% ipython --no-banner

In [1]: import numpy as np

In [2]: np.set_printoptions(suppress=True, linewidth=120)

In [3]: def rd(a):
   ...:     return np.round(a, 2) + 0
   ...: 

In [4]: E = np.array([[3, 0, 2, -2, -2, -1, 0, -3],
   ...:     [0, -1, -2, 0, -3, -3, -3, -3],
   ...:     [2, -2, 3, 3, 0, -3, 3, 3]])

In [5]: E[2] = E[1]

In [6]: print(E)
[[ 3  0  2 -2 -2 -1  0 -3]
 [ 0 -1 -2  0 -3 -3 -3 -3]
 [ 0 -1 -2  0 -3 -3 -3 -3]]

In [7]: print(rd(np.linalg.norm(E, axis=0)))
[3.   1.41 3.46 2.   4.69 4.36 4.24 5.2 ]

In [8]: print(rd(np.linalg.norm(E[1], 1)), rd(np.linalg.norm(E[1], np.inf)))
15.0 3.0

In [9]: print(np.linalg.norm(E, axis=1).argmax())
1

In [10]: rank = np.linalg.matrix_rank(E)

In [11]: print(rank)
2

In [12]: null = np.linalg.svd(E)[2][rank:].T

In [13]: print([int(np.linalg.matrix_rank(E[:, :j + 1])) for j in range(8)])
[1, 2, 2, 2, 2, 2, 2, 2]

In [14]: print(null.shape)
(8, 6)

In [15]: print(np.linalg.matrix_rank(E.T @ E), np.linalg.matrix_rank(E @ E.T))
2 2

In [16]: r0 = np.array([-3, 2, -1])

In [17]: print(np.array([np.convolve(row, r0, "same") for row in E]))
[[ 6 -9 10  0  1  0 10 -6]
 [ 3  4 -3 11  3  6  6 -3]
 [ 3  4 -3 11  3  6  6 -3]]

In [18]: print(np.cross(E[2, :3], E[0, :3]))
[-2 -6  3]

In [19]: print(np.convolve(E[2], r0))
[ 0  3  4 -3 11  3  6  6 -3  3]

In [20]: mat = np.array([[0, 0, 0, 0, -1, 0],
    ...:     [-2, 0, 0, 0, 0, 0],
    ...:     [0, 0, 0, 2, 0, 0],
    ...:     [0, -3, 0, 0, 0, 0],
    ...:     [0, 0, -1, 0, 0, 0],
    ...:     [0, 0, 0, 0, 0, 3]])

In [21]: print(np.flatnonzero(np.linalg.matrix_power((mat != 0) + (mat.T != 0) + np.eye(6), 6)[4]))
[0 1 2 3 4]

In [22]: print((mat != 0).astype(int))
[[0 0 0 0 1 0]
 [1 0 0 0 0 0]
 [0 0 0 1 0 0]
 [0 1 0 0 0 0]
 [0 0 1 0 0 0]
 [0 0 0 0 0 1]]

In [23]: print(rd(np.linalg.det(mat)))
36.0

In [24]: print(mat @ mat)
[[ 0  0  1  0  0  0]
 [ 0  0  0  0  2  0]
 [ 0 -6  0  0  0  0]
 [ 6  0  0  0  0  0]
 [ 0  0  0 -2  0  0]
 [ 0  0  0  0  0  9]]

In [25]: print((np.linalg.matrix_power((mat != 0) + (mat.T != 0) + np.eye(6), 6) > 0).astype(int))
[[1 1 1 1 1 0]
 [1 1 1 1 1 0]
 [1 1 1 1 1 0]
 [1 1 1 1 1 0]
 [1 1 1 1 1 0]
 [0 0 0 0 0 1]]

In [26]: x0 = np.array([-1, 2, -1, -1, 1, -1])

In [27]: rhs = mat @ x0

In [28]: print(rhs)
[-1  2 -2 -6  1 -3]

In [29]: print(rd(np.linalg.solve(mat, rhs + mat[:, 1])))
[-1.  3. -1. -1.  1. -1.]

In [30]: print(rd(np.linalg.pinv(mat)))
[[ 0.   -0.5   0.    0.    0.    0.  ]
 [ 0.    0.    0.   -0.33  0.    0.  ]
 [ 0.    0.    0.    0.   -1.    0.  ]
 [ 0.    0.    0.5   0.    0.    0.  ]
 [-1.    0.    0.    0.    0.    0.  ]
 [ 0.    0.    0.    0.    0.    0.33]]

In [31]: print(rd(np.linalg.svd(mat, compute_uv=False)))
[3. 3. 2. 2. 1. 1.]

In [32]: print(mat.T @ mat)
[[4 0 0 0 0 0]
 [0 9 0 0 0 0]
 [0 0 1 0 0 0]
 [0 0 0 4 0 0]
 [0 0 0 0 1 0]
 [0 0 0 0 0 9]]

In [33]: W0 = np.load("arr.npy")

In [34]: print(W0)
[[0 1 1]
 [1 0 1]
 [1 1 0]]

In [35]: # equal to its transpose

In [36]: U, sigma, Vt = np.linalg.svd(mat, full_matrices=False)

In [37]: print(rd(np.cumsum(sigma ** 2) / np.sum(sigma ** 2)))
[0.32 0.64 0.79 0.93 0.96 1.  ]

In [38]: print(rd(sigma / sigma[0]))
[1.   1.   0.67 0.67 0.33 0.33]

In [39]: print(sigma)
[3. 3. 2. 2. 1. 1.]

In [40]: print(Vt @ Vt.T)
[[1. 0. 0. 0. 0. 0.]
 [0. 1. 0. 0. 0. 0.]
 [0. 0. 1. 0. 0. 0.]
 [0. 0. 0. 1. 0. 0.]
 [0. 0. 0. 0. 1. 0.]
 [0. 0. 0. 0. 0. 1.]]

In [41]: print(np.allclose(U * sigma @ Vt, mat))
True

In [42]: M = np.load("a.npy")

In [43]: print(M)
[[  6   0 -11  -5   7]
 [  5  -1 -12  -6   6]
 [ 12   6  -5   1  13]]

In [44]: # null space of dimension 3

In [45]: t = np.radians(90)

In [46]: R = np.eye(5)

In [47]: R[1, 1] = R[4, 4] = np.cos(t)

In [48]: R[1, 4], R[4, 1] = -np.sin(t), np.sin(t)

In [49]: print(rd(R))
[[ 1.  0.  0.  0.  0.]
 [ 0.  0.  0.  0. -1.]
 [ 0.  0.  1.  0.  0.]
 [ 0.  0.  0.  1.  0.]
 [ 0.  1.  0.  0.  0.]]

In [50]: Y = M @ R.T

In [51]: print(np.allclose(M @ M.T, Y @ Y.T))
True

In [52]: Y = M[0, 0] * M[1:] - np.outer(M[1:, 0], M[0])

In [53]: print(Y)
[[  0  -6 -17 -11   1]
 [  0  36 102  66  -6]]

In [54]: print(np.linalg.matrix_rank(Y), np.linalg.matrix_rank(M))
1 2

In [55]: print(rd(M[:, 0] / M[0, 0]))
[1.   0.83 2.  ]

In [56]: K = np.load("run5.npy")

In [57]: print(rd(K))
[[-0.4   0.05 -0.27  0.6   0.46 -0.32  0.29]
 [ 0.57 -0.29 -0.11 -0.29  0.22 -0.53  0.41]
 [ 0.46  0.3  -0.09  0.1   0.63  0.18 -0.51]
 [-0.46 -0.47 -0.31 -0.51  0.33 -0.01 -0.33]
 [-0.06  0.45 -0.34 -0.11 -0.34 -0.63 -0.4 ]
 [-0.29  0.39  0.67 -0.36  0.33 -0.25  0.11]
 [-0.06  0.5  -0.49 -0.38  0.07  0.37  0.47]]

In [58]: # columns are unit length and at right angles

In [59]: print(rd((K - K.T) / 2))
[[ 0.   -0.26 -0.36  0.53  0.26 -0.02  0.17]
 [ 0.26  0.   -0.21  0.09 -0.11 -0.46 -0.05]
 [ 0.36  0.21  0.    0.2   0.48 -0.25 -0.01]
 [-0.53 -0.09 -0.2   0.    0.22  0.17  0.03]
 [-0.26  0.11 -0.48 -0.22  0.   -0.48 -0.23]
 [ 0.02  0.46  0.25 -0.17  0.48  0.   -0.13]
 [-0.17  0.05  0.01 -0.03  0.23  0.13  0.  ]]

In [60]: np.linalg.determinant(K)
---------------------------------------------------------------------------
AttributeError                            Traceback (most recent call last)
Cell In[60], line 1
----> 1 np.linalg.determinant(K)

AttributeError: module 'numpy.linalg' has no attribute 'determinant'

In [61]: print(rd(np.trace(K)))
-1.41

In [62]: print(rd(np.abs(np.linalg.eigvals(K)).max()))
1.0

In [63]: assert K == K.T
---------------------------------------------------------------------------
ValueError                                Traceback (most recent call last)
Cell In[63], line 1
----> 1 assert K == K.T

ValueError: The truth value of an array with more than one element is ambiguous. Use a.any() or a.all()

In [64]: print(rd(K @ K.T))
[[1. 0. 0. 0. 0. 0. 0.]
 [0. 1. 0. 0. 0. 0. 0.]
 [0. 0. 1. 0. 0. 0. 0.]
 [0. 0. 0. 1. 0. 0. 0.]
 [0. 0. 0. 0. 1. 0. 0.]
 [0. 0. 0. 0. 0. 1. 0.]
 [0. 0. 0. 0. 0. 0. 1.]]

In [65]: Y = K / np.sqrt((K ** 2).mean(axis=1, keepdims=True))

In [66]: print(rd(Y[3]))
[-1.21 -1.23 -0.81 -1.35  0.88 -0.03 -0.87]

In [67]: print(np.linalg.matrix_rank(Y) == np.linalg.matrix_rank(K))
True

In [68]: print(np.linalg.matrix_rank(K - K.mean(axis=1, keepdims=True)))
6

In [69]: x0 = np.array([5, 0, 1, 3, 4, 0, 4])

In [70]: a = np.maximum(K @ x0, 0)

In [71]: print(rd(K.T @ a))
[ 2.87 -0.14 -1.55  0.45  4.04 -2.52  1.11]

In [72]: print(rd(np.maximum(K @ (3 * x0), 0)))
[ 7.58 13.21  8.97  0.    0.    0.    0.67]

In [73]: arr = np.load("data.npy")

In [74]: print(arr)
[[-1.95  3.    1.    7.    8.   -4.   -4.   -3.  ]
 [-6.   -4.95  5.    0.    2.    8.    2.   -6.  ]
 [ 3.    0.    4.05 -4.    3.    5.    5.    2.  ]
 [-1.    6.   -2.   -1.95 -4.    1.    4.    4.  ]
 [ 7.   -7.    3.   -5.   -0.95  2.    4.   -7.  ]
 [ 8.    9.   -6.   -5.   -6.   -3.95  3.   -3.  ]
 [-2.    6.    4.    4.    4.    8.    4.05  8.  ]
 [-2.    3.    1.    7.    8.   -4.   -4.   -2.95]]

In [75]: print(arr.reshape(-1, 2))
[[-1.95  3.  ]
 [ 1.    7.  ]
 [ 8.   -4.  ]
 [-4.   -3.  ]
 [-6.   -4.95]
 [ 5.    0.  ]
 [ 2.    8.  ]
 [ 2.   -6.  ]
 [ 3.    0.  ]
 [ 4.05 -4.  ]
 [ 3.    5.  ]
 [ 5.    2.  ]
 [-1.    6.  ]
 [-2.   -1.95]
 [-4.    1.  ]
 [ 4.    4.  ]
 [ 7.   -7.  ]
 [ 3.   -5.  ]
 [-0.95  2.  ]
 [ 4.   -7.  ]
 [ 8.    9.  ]
 [-6.   -5.  ]
 [-6.   -3.95]
 [ 3.   -3.  ]
 [-2.    6.  ]
 [ 4.    4.  ]
 [ 4.    8.  ]
 [ 4.05  8.  ]
 [-2.    3.  ]
 [ 1.    7.  ]
 [ 8.   -4.  ]
 [-4.   -2.95]]

In [76]: blk = arr.reshape(8, 2, -1)

In [77]: print(blk.transpose(1, 0, 2))
[[[-1.95  3.    1.    7.  ]
  [-6.   -4.95  5.    0.  ]
  [ 3.    0.    4.05 -4.  ]
  [-1.    6.   -2.   -1.95]
  [ 7.   -7.    3.   -5.  ]
  [ 8.    9.   -6.   -5.  ]
  [-2.    6.    4.    4.  ]
  [-2.    3.    1.    7.  ]]

 [[ 8.   -4.   -4.   -3.  ]
  [ 2.    8.    2.   -6.  ]
  [ 3.    5.    5.    2.  ]
  [-4.    1.    4.    4.  ]
  [-0.95  2.    4.   -7.  ]
  [-6.   -3.95  3.   -3.  ]
  [ 4.    8.    4.05  8.  ]
  [ 8.   -4.   -4.   -2.95]]]

In [78]: print(np.swapaxes(blk, 1, 2)[6])
[[-2.    4.  ]
 [ 6.    8.  ]
 [ 4.    4.05]
 [ 4.    8.  ]]

In [79]: x0 = np.array([-7, 5, -5, 4, -3, 8, 6])

In [80]: rhs = K @ x0

In [81]: beta, lr = np.zeros(7), 1 / np.linalg.norm(K, 2) ** 2

In [82]: for i in range(30):
    ...:     beta -= lr * K.T @ (K @ beta - rhs)
    ...:     if i % 10 == 0: print(i, round(np.linalg.norm(K @ beta - rhs), 2))
    ...: 
0 0.0
10 0.0
20 0.0

In [83]: print(rd(beta))
[-7.  5. -5.  4. -3.  8.  6.]

In [84]: print(rd(np.linalg.cond(K)))
1.0

In [85]: F = np.array([[0, -2, 1, 0, -1, -2, 0, 1],
    ...:     [2, 0, 3, -1, -3, -1, -3, 2],
    ...:     [-1, -3, 0, 0, -4, -5, 3, 2],
    ...:     [0, 1, 0, 0, 2, 3, 1, 2],
    ...:     [1, 3, 4, -2, 0, 4, 4, -4],
    ...:     [2, 1, 5, -3, -4, 0, -1, 3],
    ...:     [0, 3, -3, -1, -4, 1, 0, -2],
    ...:     [-1, -2, -2, -2, 4, -3, 2, 0]])

In [86]: x0 = np.array([0, 1, 3, 1, 2, 0, 2, 3])

In [87]: print(x0 @ F @ x0)
0

In [88]: O = np.linalg.solve(np.eye(8) - F, np.eye(8) + F)

In [89]: print(rd(O @ O.T))
[[1. 0. 0. 0. 0. 0. 0. 0.]
 [0. 1. 0. 0. 0. 0. 0. 0.]
 [0. 0. 1. 0. 0. 0. 0. 0.]
 [0. 0. 0. 1. 0. 0. 0. 0.]
 [0. 0. 0. 0. 1. 0. 0. 0.]
 [0. 0. 0. 0. 0. 1. 0. 0.]
 [0. 0. 0. 0. 0. 0. 1. 0.]
 [0. 0. 0. 0. 0. 0. 0. 1.]]

In [90]: Y = np.array([[0, -2],
    ...:     [1, -2],
    ...:     [-2, -1],
    ...:     [0, -2],
    ...:     [-1, -2],
    ...:     [0, -2],
    ...:     [2, 2],
    ...:     [0, 2]])

In [91]: print(np.vstack([F, Y.T]).shape)
(10, 8)

In [92]: print(np.einsum("ij->j", F))
[  3   1   8  -9 -10  -3   6   4]

In [93]: Y @ F
---------------------------------------------------------------------------
ValueError                                Traceback (most recent call last)
Cell In[93], line 1
----> 1 Y @ F

ValueError: matmul: Input operand 1 has a mismatch in its core dimension 0, with gufunc signature (n?,k),(k,m?)->(n?,m?) (size 8 is different from 2)

In [94]: print(np.einsum("ik,kj->ij", F, Y))
[[ -3  11]
 [ -9   1]
 [  7  36]
 [  1  -6]
 [  3 -16]
 [ -7   7]
 [ 13   1]
 [  2  14]]

In [95]: print(np.linalg.matrix_rank(np.vstack([F, Y.T])))
8

In [96]: G = F.T @ F

In [97]: print(np.diag(G))
[11 37 64 19 78 65 40 42]

In [98]: print(np.trace(G), (F ** 2).sum())
356 356

In [99]: print(F @ F)
[[-11 -10 -22   8  14 -10   9  -4]
 [-10 -37 -10   8   8 -43   1  21]
 [-22 -10 -64  19  26 -14   2 -12]
 [  8   8  19 -19 -11   2   6   1]
 [ 14   8  26 -11 -78 -15 -11  15]
 [-10 -43 -14   2 -15 -65  -1  26]
 [  9   1   2   6 -11  -1 -40  17]
 [ -4  21 -12   1  15  26  17 -42]]

In [100]: print(rd(np.abs(np.linalg.eigvals(F)).max()))
10.9

In [101]: print((F - F.T) / 2)
[[ 0. -2.  1.  0. -1. -2.  0.  1.]
 [ 2.  0.  3. -1. -3. -1. -3.  2.]
 [-1. -3.  0.  0. -4. -5.  3.  2.]
 [ 0.  1.  0.  0.  2.  3.  1.  2.]
 [ 1.  3.  4. -2.  0.  4.  4. -4.]
 [ 2.  1.  5. -3. -4.  0. -1.  3.]
 [ 0.  3. -3. -1. -4.  1.  0. -2.]
 [-1. -2. -2. -2.  4. -3.  2.  0.]]

In [102]: r0 = np.array([0, 2, 0, 1, 2, 2, 2])

In [103]: v = np.array([-5, -9, 0, -9, -6])

In [104]: J = r0[:, None] + v[None, :]

In [105]: print(J)
[[-5 -9  0 -9 -6]
 [-3 -7  2 -7 -4]
 [-5 -9  0 -9 -6]
 [-4 -8  1 -8 -5]
 [-3 -7  2 -7 -4]
 [-3 -7  2 -7 -4]
 [-3 -7  2 -7 -4]]

In [106]: U, sigma, Vt = np.linalg.svd(J)

In [107]: vecs = Vt[:(sigma > 1e-8).sum()]

In [108]: rng = np.random.default_rng(97974)

In [109]: x0 = J[1] + -1 * J[4] + rng.integers(2) * np.eye(5)[2]

In [110]: print(x0)
[0. 0. 1. 0. 0.]

In [111]: print(rd(np.linalg.norm(x0 - vecs.T @ vecs @ x0)))
0.43

In [112]: print(np.allclose(vecs.T @ vecs @ x0, x0))
False
